In [1]: import numpy as np

In [2]: import numpy.linalg as la

In [3]: np.set_printoptions(suppress=True, linewidth=200)

In [4]: cent = np.array([[0.4, -1.2, -0.3], [0.1, -1.8, -0.5]])

In [5]: rng = np.random.default_rng(12)

In [6]: K = np.array([[0, -1],
   ...:     [2, -2],
   ...:     [0, 0],
   ...:     [-1, 2],
   ...:     [1, 1],
   ...:     [1, -2],
   ...:     [2, 1],
   ...:     [0, 1],
   ...:     [0, -2],
   ...:     [1, 0],
   ...:     [1, -2],
   ...:     [-2, 0],
   ...:     [-2, 1],
   ...:     [2, 1],
   ...:     [1, 0],
   ...:     [-2, 0],
   ...:     [2, -1],
   ...:     [-1, -2],
   ...:     [1, 1],
   ...:     [-1, 2],
   ...:     [0, -1],
   ...:     [0, -2],
   ...:     [-2, 2],
   ...:     [-1, -1]]) @ cent + 0.1 * rng.normal(size=(24, 3))

In [7]: print(K.round(2))
[[-0.1   1.9   0.57]
 [ 0.67  1.36  0.28]
 [-0.06 -0.13 -0.01]
 [-0.1  -2.4  -0.65]
 [ 0.31 -2.99 -0.89]
 [ 0.38  2.49  0.79]
 [ 0.89 -4.14 -1.03]
 [ 0.07 -1.85 -0.51]
 [-0.26  3.54  0.97]
 [ 0.33 -1.12 -0.46]
 [ 0.28  2.34  0.65]
 [-0.94  2.39  0.58]
 [-0.68  0.55  0.11]
 [ 1.08 -4.16 -1.16]
 [ 0.5  -1.21 -0.24]
 [-0.74  2.36  0.41]
 [ 0.67 -0.54 -0.14]
 [-0.56  4.9   1.25]
 [ 0.62 -2.84 -0.69]
 [-0.08 -2.29 -0.47]
 [-0.08  1.8   0.56]
 [-0.29  3.44  0.91]
 [-0.56 -1.15 -0.55]
 [-0.69  2.97  0.78]]

In [8]: # column 1 dominates

In [9]: x = np.array([2, 2, 0])

In [10]: target = K @ x

In [11]: beta, lr = np.zeros(3), 1 / la.norm(K, 2) ** 2

In [12]: for i in range(30):
    ...:     beta -= lr * K.T @ (K @ beta - target)
    ...:     if i % 5 == 0: print(i, round(la.norm(K @ beta - target), 2))
    ...: 
0 4.52
5 3.96
10 3.47
15 3.04
20 2.67
25 2.34

In [13]: print(round(float(la.cond(K)), 2))
30.84

In [14]: print(beta.round(2))
[0.98 1.73 0.54]
